$ ipython --no-banner

In [1]: import numpy as np

In [2]: from numpy import linalg as LA

In [3]: np.set_printoptions(suppress=True, linewidth=120)

In [4]: cent = np.array([[1, -5, -3, 1], [5, 1, 4, 5], [-3, 0, -5, -4]])

In [5]: K = np.repeat(cent, 30 // 3, axis=0)

In [6]: rng = np.random.default_rng(15)

In [7]: K = K + 0.3 * rng.normal(size=K.shape)

In [8]: K.round(2)
Out[8]: 
array([[ 0.57, -5.28, -2.88,  0.84],
       [ 1.16, -4.76, -3.43,  1.31],
       [ 0.82, -4.37, -2.78,  0.84],
       [ 1.06, -4.94, -2.9 ,  1.42],
       [ 1.16, -4.5 , -2.81,  0.95],
       [ 0.54, -5.47, -2.94,  1.21],
       [ 1.43, -5.18, -2.98,  0.76],
       [ 0.87, -5.68, -2.78,  0.78],
       [ 0.98, -4.87, -2.9 ,  0.61],
       [ 1.46, -4.77, -2.85,  0.8 ],
       [ 4.52,  0.51,  3.94,  5.05],
       [ 4.79,  1.55,  4.09,  5.3 ],
       [ 5.27,  0.68,  4.3 ,  5.14],
       [ 4.62,  1.22,  4.32,  5.29],
       [ 5.32,  0.58,  3.93,  4.84],
       [ 5.02,  1.03,  4.34,  5.23],
       [ 4.75,  1.27,  4.49,  5.09],
       [ 4.55,  0.81,  3.95,  4.51],
       [ 4.96,  0.62,  4.24,  5.21],
       [ 4.98,  0.62,  4.09,  4.81],
       [-3.21,  0.33, -5.23, -4.41],
       [-2.76,  0.53, -4.52, -3.77],
       [-2.37, -0.11, -4.35, -3.37],
       [-3.1 ,  0.12, -5.39, -4.31],
       [-2.83, -0.35, -4.94, -3.86],
       [-2.96,  0.29, -4.41, -3.94],
       [-2.69,  0.45, -5.13, -4.19],
       [-3.72,  0.14, -4.68, -3.86],
       [-2.36,  0.47, -4.75, -4.  ],
       [-3.26,  0.04, -4.84, -4.01]])

In [9]: print(np.round(LA.norm(K[8], 1), 2), round(LA.norm(K[8], np.inf), 2))
9.35 4.87

In [10]: np.round(LA.norm(K) ** 2 / LA.norm(K, 2) ** 2, 2)
Out[10]: np.float64(1.33)

In [11]: np.round(LA.norm(K, 1), 2), np.round(LA.norm(K, np.inf), 2)
Out[11]: (np.float64(119.14), np.float64(15.73))

In [12]: round(float(LA.norm(K[8] - K[25])), 2)
Out[12]: 8.07

In [13]: np.round(LA.norm(K, 2), 2)
Out[13]: np.float64(33.78)

In [14]: cen = K - K.mean(axis=0)

In [15]: Uu, s, Vh = LA.svd(cen, full_matrices=False)

In [16]: print(s.round(2))
[33.78 15.24  1.64  1.14]

In [17]: np.round(s ** 2 / (s ** 2).sum(), 2) + 0
Out[17]: array([0.83, 0.17, 0.  , 0.  ])

In [18]: M = np.loadtxt("m.csv", delimiter=",")

In [19]: M
Out[19]: 
array([[ 0.07, -0.24,  0.53,  0.76,  0.43],
       [ 0.87, -0.95, -0.96, -1.  , -0.97],
       [-0.42,  0.91,  0.13,  0.98,  0.52],
       [ 0.24,  0.29, -0.85, -0.97, -0.75],
       [ 0.45, -0.41, -0.62, -0.95, -0.6 ],
       [ 0.15, -0.62, -0.12, -0.87, -0.34],
       [ 0.77, -0.75,  0.28,  0.22,  0.16],
       [-0.03,  0.9 ,  0.35,  1.  ,  0.72],
       [ 0.81, -0.92, -0.82, -1.  , -0.88],
       [ 0.94, -0.97, -0.8 , -1.  , -0.88],
       [ 0.02,  0.99,  0.54,  1.  ,  0.91],
       [ 0.61, -0.67, -0.18, -0.74, -0.28],
       [ 0.42,  1.  , -0.38,  1.  ,  0.77]])

In [20]: cen = M - M.mean(axis=1)
ValueError: operands could not be broadcast together with shapes (13,5) (13,) 


In [21]: cen = M - M.mean(axis=0)

In [22]: Uu, s, Vh = LA.svd(cen, full_matrices=False)

In [23]: print(np.searchsorted(np.cumsum(s ** 2) / (s ** 2).sum(), 0.9) + 1)
2

In [24]: np.round(s ** 2 / (s ** 2).sum(), 2) + 0
Out[24]: array([0.85, 0.1 , 0.04, 0.01, 0.  ])

In [25]: np.round(Vh[0] * np.sign(Vh[0, np.abs(Vh[0]).argmax()]), 2)
Out[25]: array([-0.22,  0.49,  0.31,  0.63,  0.47])

In [26]: print(np.round(cen.mean(axis=0), 2) + 0)
[0. 0. 0. 0. 0.]

In [27]: s.round(2)
Out[27]: array([5.04, 1.76, 1.08, 0.55, 0.26])

In [28]: np.abs(Uu[:, 0]).argmax()
Out[28]: np.int64(10)

In [29]: LA.matrix_rank(cen)
Out[29]: np.int64(5)

In [30]: (np.sign(Uu[:, 0]) == np.sign(Uu[0, 0])).astype(int)
Out[30]: array([1, 0, 1, 0, 0, 0, 1, 1, 0, 0, 1, 0, 1])

In [31]: cen = M - M.mean(axis=0)

In [32]: V = LA.svd(cen)[2][:1]

In [33]: B = cen - cen @ V.T @ V

In [34]: LA.norm(B, axis=1).round(6).argmax()
Out[34]: np.int64(3)

In [35]: print(np.round((cen @ V.T).std(axis=0), 2))
[1.4]

In [36]: print(np.round(np.diag(V.T @ V), 2))
[0.05 0.24 0.09 0.4  0.22]

In [37]: round(float(LA.norm(B) / LA.norm(cen)), 2)
Out[37]: 0.39

In [38]: np.round(B.std(axis=0), 2)
Out[38]: array([0.26, 0.37, 0.32, 0.19, 0.14])

In [39]: u, g = M[9], M[3]

In [40]: round(u @ g, 2)
Out[40]: np.float64(2.25)

In [41]: np.round(u @ u, 2)
Out[41]: np.float64(4.24)

In [42]: pr = (u @ g) / (u @ u) * u

In [43]: np.round(np.outer(u, g), 2)
Out[43]: 
array([[ 0.23,  0.27, -0.8 , -0.91, -0.7 ],
       [-0.23, -0.28,  0.82,  0.94,  0.73],
       [-0.19, -0.23,  0.68,  0.78,  0.6 ],
       [-0.24, -0.29,  0.85,  0.97,  0.75],
       [-0.21, -0.26,  0.75,  0.85,  0.66]])

In [44]: np.round(g - pr, 2)
Out[44]: array([-0.26,  0.81, -0.42, -0.44, -0.28])

In [45]: round(float((g - pr) @ u), 2)
Out[45]: -0.0

In [46]: z = rng.permutation(5)

In [47]: B = M[:, z] * rng.choice([-1, 1], 5)

In [48]: print(B)
[[ 0.07  0.24 -0.43  0.53  0.76]
 [ 0.87  0.95  0.97 -0.96 -1.  ]
 [-0.42 -0.91 -0.52  0.13  0.98]
 [ 0.24 -0.29  0.75 -0.85 -0.97]
 [ 0.45  0.41  0.6  -0.62 -0.95]
 [ 0.15  0.62  0.34 -0.12 -0.87]
 [ 0.77  0.75 -0.16  0.28  0.22]
 [-0.03 -0.9  -0.72  0.35  1.  ]
 [ 0.81  0.92  0.88 -0.82 -1.  ]
 [ 0.94  0.97  0.88 -0.8  -1.  ]
 [ 0.02 -0.99 -0.91  0.54  1.  ]
 [ 0.61  0.67  0.28 -0.18 -0.74]
 [ 0.42 -1.   -0.77 -0.38  1.  ]]

In [49]: Uu, _, Vh = LA.svd(M.T @ B)

In [50]: np.round(Uu @ Vh, 2) + 0
Out[50]: 
array([[ 1.,  0.,  0.,  0.,  0.],
       [ 0., -1.,  0.,  0.,  0.],
       [ 0.,  0.,  0.,  1.,  0.],
       [ 0.,  0.,  0.,  0.,  1.],
       [ 0.,  0., -1.,  0.,  0.]])

In [51]: z
Out[51]: array([0, 1, 4, 2, 3])

In [52]: x0 = np.array([2, 2, 2, -2, 2])

In [53]: y = B @ x0

In [54]: print(np.round(LA.lstsq(B, y)[0], 2))
[ 2.  2.  2. -2.  2.]

In [55]: y.round(2)
Out[55]: array([ 0.22,  5.5 , -2.  ,  1.16,  2.26,  0.72,  2.6 , -2.  ,  4.86,  5.18, -2.84,  2.  ,  0.06])

In [56]: y = y + 0.1 * rng.normal(size=13)

In [57]: y.round(2)
Out[57]: array([ 0.23,  5.57, -1.93,  1.14,  2.2 ,  0.61,  2.72, -1.94,  4.88,  5.11, -2.95,  2.12,  0.06])

In [58]: coef, *_ = LA.lstsq(B, y)

In [59]: coef.round(2)
Out[59]: array([ 2.03,  2.04,  2.13, -1.99,  2.13])

In [60]: W0 = np.loadtxt("dump.csv", delimiter=",")

In [61]: W0.round(2)
Out[61]: 
array([[-0.42, -0.76, -2.74, -0.34, -0.44, -4.05],
       [ 0.42, -3.87, -0.54,  0.35, -2.77,  1.32],
       [-1.87, -0.39, -3.4 ,  0.33,  2.08,  2.31],
       [-2.08, -1.58,  1.42, -3.88,  1.02, -0.24],
       [ 1.67,  2.03, -1.88, -3.01, -2.03,  1.19],
       [-3.75,  1.63,  0.32,  0.73, -2.77,  0.1 ]])

In [62]: u = np.array([1, 1, 3, 2, 1, 3])

In [63]: B = W0 + np.outer(u, np.eye(6)[1])

In [64]: B.round(2)
Out[64]: 
array([[-0.42,  0.24, -2.74, -0.34, -0.44, -4.05],
       [ 0.42, -2.87, -0.54,  0.35, -2.77,  1.32],
       [-1.87,  2.61, -3.4 ,  0.33,  2.08,  2.31],
       [-2.08,  0.42,  1.42, -3.88,  1.02, -0.24],
       [ 1.67,  3.03, -1.88, -3.01, -2.03,  1.19],
       [-3.75,  4.63,  0.32,  0.73, -2.77,  0.1 ]])

In [65]: LA.matrix_rank(B - W0)
Out[65]: np.int64(1)

In [66]: def softmax(z):
    ...:     e = np.exp(z - z.max(axis=-1, keepdims=True))
    ...:     return e / e.sum(axis=-1, keepdims=True)
    ...: 

In [67]: np.round(softmax(10 * B[2]), 2) + 0
Out[67]: array([0.  , 0.94, 0.  , 0.  , 0.  , 0.05])

In [68]: np.round(softmax(B[2]), 2) + 0
Out[68]: array([0.  , 0.41, 0.  , 0.04, 0.24, 0.3 ])

In [69]: np.round(softmax(B[2] + -2), 2) + 0
Out[69]: array([0.  , 0.41, 0.  , 0.04, 0.24, 0.3 ])

In [70]: S = B @ B.T / np.sqrt(6)

In [71]: softmax(S).round(6).argmax(axis=1)
Out[71]: array([0, 1, 2, 3, 4, 5])

In [72]: print(np.round(softmax(S + np.triu(np.full(S.shape, -np.inf), 1)), 2) + 0)
[[1. 0. 0. 0. 0. 0.]
 [0. 1. 0. 0. 0. 0.]
 [0. 0. 1. 0. 0. 0.]
 [0. 0. 0. 1. 0. 0.]
 [0. 0. 0. 0. 1. 0.]
 [0. 0. 0. 0. 0. 1.]]

In [73]: print(np.round(softmax(S)[2] @ B, 2))
[-1.87  2.61 -3.4   0.33  2.08  2.31]
